$ python3 -q
>>> import numpy as np
>>> np.set_printoptions(precision=2, suppress=True, linewidth=100, sign=" ")
>>> K = np.array([[0.2, -0.5, -0.1, 0.1, 1.1, 0.4, -0.1, -0.2],
...     [-0.7, 0.8, -0.6, -1.1, -1.0, -1.2, 1.2, -1.6],
...     [-0.4, -1.4, 2.1, -1.2, 1.0, -1.2, 0.1, 1.3],
...     [0.8, -0.1, 0.9, -0.9, 2.4, -0.9, -0.4, 1.8],
...     [-1.1, 0.3, -0.8, -0.3, -1.8, -0.7, 0.2, -0.2],
...     [-0.3, -0.3, 1.6, -1.0, -0.2, 0.7, -1.2, -2.1],
...     [-1.1, 1.5, -0.7, 1.2, 0.8, 0.8, 0.0, 0.1]])
>>> K
array([[ 0.2, -0.5, -0.1,  0.1,  1.1,  0.4, -0.1, -0.2],
       [-0.7,  0.8, -0.6, -1.1, -1. , -1.2,  1.2, -1.6],
       [-0.4, -1.4,  2.1, -1.2,  1. , -1.2,  0.1,  1.3],
       [ 0.8, -0.1,  0.9, -0.9,  2.4, -0.9, -0.4,  1.8],
       [-1.1,  0.3, -0.8, -0.3, -1.8, -0.7,  0.2, -0.2],
       [-0.3, -0.3,  1.6, -1. , -0.2,  0.7, -1.2, -2.1],
       [-1.1,  1.5, -0.7,  1.2,  0.8,  0.8,  0. ,  0.1]])
>>> t3 = np.stack([K, -3 * K, K[::-1]])
>>> np.linalg.matrix_rank(t3)
array([ 7,  7,  7])
>>> np.round(t3.sum(axis=0), 2) + 0
array([[-1.5,  2.5, -0.5,  1. , -1.4,  0. ,  0.2,  0.5],
       [ 1.1, -1.9,  2.8,  1.2,  1.8,  3.1, -3.6,  1.1],
       [-0.3,  3.1, -5. ,  2.1, -3.8,  1.7,  0. , -2.8],
       [-0.8,  0.1, -0.9,  0.9, -2.4,  0.9,  0.4, -1.8],
       [ 1.8, -2. ,  3.7, -0.6,  4.6,  0.2, -0.3,  1.7],
       [-0.1,  1.4, -3.8,  0.9, -0.6, -2.6,  3.6,  2.6],
       [ 2.4, -3.5,  1.3, -2.3, -0.5, -1.2, -0.1, -0.4]])
>>> t3.shape
(3, 7, 8)
>>> np.linalg.matrix_rank(t3.reshape(3, -1))
np.int64(2)
>>> np.linalg.norm(t3, axis=(1, 2))
array([  7.61,  22.82,   7.61])
>>> (t3 @ K.T).shape
(3, 7, 7)
>>> rng = np.random.default_rng(308)
>>> B = K + rng.integers(-2, 3, (7, 6)) @ rng.integers(-2, 3, (6, 8))
>>> B
array([[ -4.8,  -6.5,   4.9,   1.1,   1.1,   5.4,   8.9,   1.8],
       [ -4.7,   2.8,  -6.6,  -2.1,  -1. ,   2.8,  -3.8,   7.4],
       [ -0.4,  -6.4,   2.1,  -1.2,   2. ,   8.8,   3.1,  -1.7],
       [  5.8,   2.9,  -1.1,   4.1,  -1.6,  -6.9,  -9.4, -10.2],
       [  3.9,   3.3,   1.2,   4.7,  -5.8,  -3.7,  -3.8, -10.2],
       [ -3.3,   0.7,  10.6,   5. ,  -5.2,  -4.3,   4.8,  -2.1],
       [  8.9,   1.5,  -0.7,   0.2,   2.8,   4.8,  -1. , -10.9]])
>>> np.round(np.linalg.svd(B - K, compute_uv=False), 2) + 0
array([ 27.74,  18.99,  17.55,   7.98,   4.25,   0.32,   0.  ])
